$ python -q
>>> import numpy as np
>>> np.set_printoptions(precision=1, suppress=True, linewidth=200)
>>> sigma = 3 * 0.5 ** np.arange(5)
>>> rng = np.random.default_rng(6575)
>>> K = rng.normal(size=(25, 5)) * rng.permutation(sigma)
>>> K.round(1) + 0
array([[ 0.2, -0.7, -0.2,  2.5,  0. ],
       [-0.3, -2.7, -0.1, -2.9,  0.6],
       [-0.9,  0.3,  0. , -3.3, -0.5],
       [-0.1,  1.7, -0.2, -2.1, -1.3],
       [ 0. , -1.8,  0.1,  0.3, -1.1],
       [ 0.3,  0.9,  0.1,  1.5, -0.2],
       [ 0.1,  0. , -0.2,  0.6, -1.3],
       [-0.2,  1.4, -0.3, -0.6,  0.1],
       [ 0.2, -2.9,  0. , -0.8, -0.3],
       [-0.1,  0.3,  0. , -1.3, -0.7],
       [ 0. ,  1. , -0.2, -0.4, -1.1],
       [-0.5,  1.8,  0. ,  1.9,  0.3],
       [ 0.1, -2.4,  0.1,  3.6,  0.9],
       [ 0.4, -1.5, -0.1, -3.9, -0.6],
       [ 0.2,  1.2,  0.1,  3.5, -1.3],
       [ 0.5, -0.5,  0.2,  1. , -0.1],
       [-0.4, -2.6, -0.3,  1.5,  0.1],
       [ 0.9, -0.3,  0. , -2.2, -1. ],
       [ 0.1, -1. ,  0.1,  3.4, -0.6],
       [-0.8, -1.9, -0.1, -0.7, -1.5],
       [ 0.3,  2.1,  0. , -1.2,  0.3],
       [ 0. ,  0.8, -0.1, -6.3, -0.2],
       [ 0.2, -0.9, -0.1, -3. ,  0. ],
       [ 0.3, -1.1,  0.2, -0.9,  0.2],
       [-0.2, -0.4,  0. , -2.6,  0. ]])
>>> P = K @ np.linalg.solve(K.T @ K, K.T)
>>> np.round(np.linalg.eigvalsh(P), 1) + 0
array([0., 0., 0., 0., 0., 0., 0., 0., 0., 0., 0., 0., 0., 0., 0., 0., 0., 0., 0., 0., 1., 1., 1., 1., 1.])
>>> np.diag(P)
array([0.2, 0.2, 0.3, 0.2, 0.2, 0.1, 0.2, 0.2, 0.2, 0.1, 0.2, 0.2, 0.2, 0.2, 0.3, 0.1, 0.4, 0.3, 0.1, 0.4, 0.1, 0.3, 0.1, 0.2, 0.1])
>>> labels = K[:, 4] > np.median(K[:, 4])
>>> f = K[labels].mean(axis=0) - K[~labels].mean(axis=0)
>>> labels.astype(int)
array([1, 1, 0, 0, 0, 0, 0, 1, 0, 0, 0, 1, 1, 0, 0, 1, 1, 0, 0, 0, 1, 1, 1, 1, 1])
>>> print(np.argsort(-np.abs(f).round(6), kind="stable"))
[4 3 1 2 0]
>>> np.round((((K - K.mean(axis=0)) @ f > 0) == labels).mean(), 1)
np.float64(0.8)
>>> np.count_nonzero(K)
np.int64(125)
>>> np.round(np.linalg.norm(K), 1)
np.float64(15.2)
>>> np.round(np.diff(K, axis=0), 1) + 0
array([[-0.4, -2. ,  0. , -5.4,  0.6],
       [-0.6,  3. ,  0.1, -0.4, -1.1],
       [ 0.8,  1.4, -0.2,  1.2, -0.7],
       [ 0.1, -3.6,  0.2,  2.4,  0.2],
       [ 0.2,  2.7,  0. ,  1.2,  0.9],
       [-0.2, -0.9, -0.3, -0.9, -1.1],
       [-0.3,  1.4, -0.1, -1.3,  1.4],
       [ 0.4, -4.3,  0.3, -0.1, -0.4],
       [-0.3,  3.1,  0. , -0.6, -0.4],
       [ 0.1,  0.8, -0.2,  1. , -0.4],
       [-0.5,  0.8,  0.2,  2.2,  1.4],
       [ 0.6, -4.2,  0.1,  1.7,  0.6],
       [ 0.3,  0.9, -0.1, -7.5, -1.5],
       [-0.2,  2.7,  0.2,  7.4, -0.7],
       [ 0.3, -1.6,  0.1, -2.5,  1.2],
       [-0.9, -2.1, -0.5,  0.5,  0.1],
       [ 1.3,  2.2,  0.3, -3.7, -1. ],
       [-0.8, -0.7,  0.1,  5.7,  0.4],
       [-0.9, -0.9, -0.2, -4.1, -0.9],
       [ 1.1,  4. ,  0.1, -0.5,  1.8],
       [-0.3, -1.3, -0.1, -5.1, -0.4],
       [ 0.2, -1.7,  0. ,  3.2,  0.1],
       [ 0.1, -0.2,  0.3,  2.1,  0.2],
       [-0.5,  0.7, -0.3, -1.7, -0.2]])
>>> np.linalg.svd(K, compute_uv=False)
array([12.5,  7.6,  3.7,  1.9,  0.6])
>>> print(np.unravel_index(np.abs(K).argmax(), K.shape))
(np.int64(21), np.int64(3))
>>> basis = K[[7, 8]].astype(float)
>>> for _ in range(6):
...     labels = np.linalg.norm(K[:, None] - basis, axis=-1).argmin(axis=1)
...     basis = np.array([K[labels == j].mean(axis=0) for j in range(2)])
... 
>>> labels
array([1, 0, 0, 0, 1, 1, 1, 0, 1, 0, 0, 1, 1, 0, 1, 1, 1, 0, 1, 1, 0, 0, 0, 0, 0])
>>> np.abs(basis[1] - basis[0]).argmax()
np.int64(3)
>>> print(basis.round(1) + 0)
[[ 0.   0.1 -0.1 -2.4 -0.3]
 [ 0.  -0.8  0.   1.5 -0.4]]
>>> m1 = np.array([[-0.3, -0.2, -0.6, -0.4],
...     [0.4, -0.2, 2.3, 0.3],
...     [-0.6, -0.6, -1.0, 0.4],
...     [-0.4, 0.7, 0.9, 0.1],
...     [0.9, 1.7, 0.2, -0.1],
...     [-0.1, 0.3, -0.1, 0.9]])
>>> f = np.array([-2, 1])
>>> print(np.array([np.convolve(row, f, "same") for row in m1]))
[[ 0.6  0.1  1.   0.2]
 [-0.8  0.8 -4.8  1.7]
 [ 1.2  0.6  1.4 -1.8]
 [ 0.8 -1.8 -1.1  0.7]
 [-1.8 -2.5  1.3  0.4]
 [ 0.2 -0.7  0.5 -1.9]]
>>> np.round(np.correlate(m1[0], m1[5], "full"), 1) + 0
array([-0.3, -0.2, -0.6, -0.3, -0.1, -0.1,  0. ])
>>> np.unravel_index(np.abs(m1).argmax(), m1.shape)
(np.int64(1), np.int64(2))
>>> m1.sum(axis=1)
array([-1.5,  2.8, -1.8,  1.3,  2.7,  1. ])
>>> np.diff(m1, axis=0)
array([[ 0.7,  0. ,  2.9,  0.7],
       [-1. , -0.4, -3.3,  0.1],
       [ 0.2,  1.3,  1.9, -0.3],
       [ 1.3,  1. , -0.7, -0.2],
       [-1. , -1.4, -0.3,  1. ]])
>>> m1.sum(axis=0)
array([-0.1,  1.7,  1.7,  1.2])
>>> np.linalg.svd(m1, compute_uv=False)
array([2.9, 2. , 1.1, 0.8])
>>> m1[6]
Traceback (most recent call last):
  File "<python-input-33>", line 1, in <module>
    m1[6]
    ~~^^^
IndexError: index 6 is out of bounds for axis 0 with size 6
>>> M2 = np.array([[-1, 3], [3, -2], [0, 1], [2, -3]])
>>> m1 @ M2
array([[-1.1,  0.1],
       [-0.4,  3. ],
       [-0.4, -2.8],
       [ 2.7, -2. ],
       [ 4. , -0.2],
       [ 2.8, -3.7]])
>>> M2.T @ m1.T
array([[-1.1, -0.4, -0.4,  2.7,  4. ,  2.8],
       [ 0.1,  3. , -2.8, -2. , -0.2, -3.7]])
>>> np.einsum("ik,kj->ij", m1, M2)
array([[-1.1,  0.1],
       [-0.4,  3. ],
       [-0.4, -2.8],
       [ 2.7, -2. ],
       [ 4. , -0.2],
       [ 2.8, -3.7]])
>>> np.einsum("ik,kj->ji", m1, M2)
array([[-1.1, -0.4, -0.4,  2.7,  4. ,  2.8],
       [ 0.1,  3. , -2.8, -2. , -0.2, -3.7]])
>>> np.round(np.linalg.norm(m1[1] - m1[3]), 1)
np.float64(1.9)
>>> np.linalg.norm(m1, axis=1).argmax()
np.int64(1)
>>> np.linalg.norm(m1, axis=1)
array([0.8, 2.4, 1.4, 1.2, 1.9, 1. ])
>>> np.round(np.linalg.norm(m1, 1), 1), round(np.linalg.norm(m1, np.inf), 1)
(np.float64(5.1), np.float64(3.2))
>>> P = m1 @ np.linalg.solve(m1.T @ m1, m1.T)
>>> P.round(1) + 0
array([[ 0.2, -0.3,  0. ,  0.1, -0.1, -0.3],
       [-0.3,  0.8, -0.2,  0. , -0.1,  0. ],
       [ 0. , -0.2,  0.4,  0. , -0.3,  0.3],
       [ 0.1,  0. ,  0. ,  1. ,  0. ,  0.1],
       [-0.1, -0.1, -0.3,  0. ,  0.8,  0.1],
       [-0.3,  0. ,  0.3,  0.1,  0.1,  0.7]])
>>> print(np.linalg.matrix_rank(np.eye(6) - P))
2
>>> np.diag(P)
array([0.2, 0.8, 0.4, 1. , 0.8, 0.7])
>>> arr = np.array([[0, -3, -3, -3], [0, 1, 2, -2], [0, 0, -3, 2], [0, 0, 0, 3]])
>>> Uu, sigma, Vt = np.linalg.svd(arr)
>>> evecs = Vt[:(sigma > 1e-8).sum()]
>>> vec = arr[1] + -2 * arr[2] + rng.integers(2) * np.eye(4)[1]
>>> vec
array([ 0.,  2.,  8., -6.])
>>> np.allclose(evecs.T @ evecs @ vec, vec)
True
>>> print(np.round(evecs.T @ evecs, 1) + 0)
[[0. 0. 0. 0.]
 [0. 1. 0. 0.]
 [0. 0. 1. 0.]
 [0. 0. 0. 1.]]
>>> round(np.linalg.norm(vec - evecs.T @ evecs @ vec), 1)
np.float64(0.0)
>>> Uu, sigma, Vt = np.linalg.svd(arr, full_matrices=False)
>>> np.round(Uu.T @ arr @ Vt.T, 1) + 0
array([[5.5, 0. , 0. , 0. ],
       [0. , 5.1, 0. , 0. ],
       [0. , 0. , 1.3, 0. ],
       [0. , 0. , 0. , 0. ]])
>>> sigma
array([5.5, 5.1, 1.3, 0. ])
>>> print(np.cumsum(sigma ** 2) / np.sum(sigma ** 2))
[0.5 1.  1.  1. ]
>>> (sigma > 1e-8).sum()
np.int64(3)
>>> Uu, sigma, Vt = np.linalg.svd(arr)
>>> np.argmax(sigma[:-1] / (sigma[1:] + 1e-6)) + 1
np.int64(3)
>>> M2 = Uu[:, :3] @ np.diag(sigma[:3]) @ Vt[:3]
>>> round(float(np.linalg.norm(arr - M2, 2)), 1), sigma[3]
(0.0, np.float64(0.0))
>>> np.linalg.matrix_rank(arr, rtol=0.05)
np.int64(3)
>>> np.round(np.abs(arr - M2).max(), 1)
np.float64(0.0)
>>> M2 = arr / np.linalg.norm(arr, axis=1, keepdims=True)
>>> gram = M2 @ M2.T
>>> np.linalg.norm(M2, axis=1)
array([1., 1., 1., 1.])
>>> gram
array([[ 1. , -0.2,  0.2, -0.6],
       [-0.2,  1. , -0.9, -0.7],
       [ 0.2, -0.9,  1. ,  0.6],
       [-0.6, -0.7,  0.6,  1. ]])
>>> np.argwhere(np.triu(np.abs(gram) > 0.95, 1))
array([], shape=(0, 2), dtype=int64)
>>> t = np.radians(45)
>>> r_ = np.eye(4)
>>> r_[2, 2] = r_[1, 1] = np.cos(t)
>>> r_[2, 1], r_[1, 2] = -np.sin(t), np.sin(t)
>>> r_
array([[ 1. ,  0. ,  0. ,  0. ],
       [ 0. ,  0.7,  0.7,  0. ],
       [ 0. , -0.7,  0.7,  0. ],
       [ 0. ,  0. ,  0. ,  1. ]])
>>> M2 = arr @ r_.T
>>> round(float(np.linalg.det(r_)), 1), round(float(np.trace(r_)), 1)
(1.0, 3.4)
>>> np.allclose(arr @ arr.T, M2 @ M2.T)
True
>>> np.linalg.svd(arr, compute_uv=False), np.linalg.svd(M2, compute_uv=False)
(array([5.5, 5.1, 1.3, 0. ]), array([5.5, 5.1, 1.3, 0. ]))
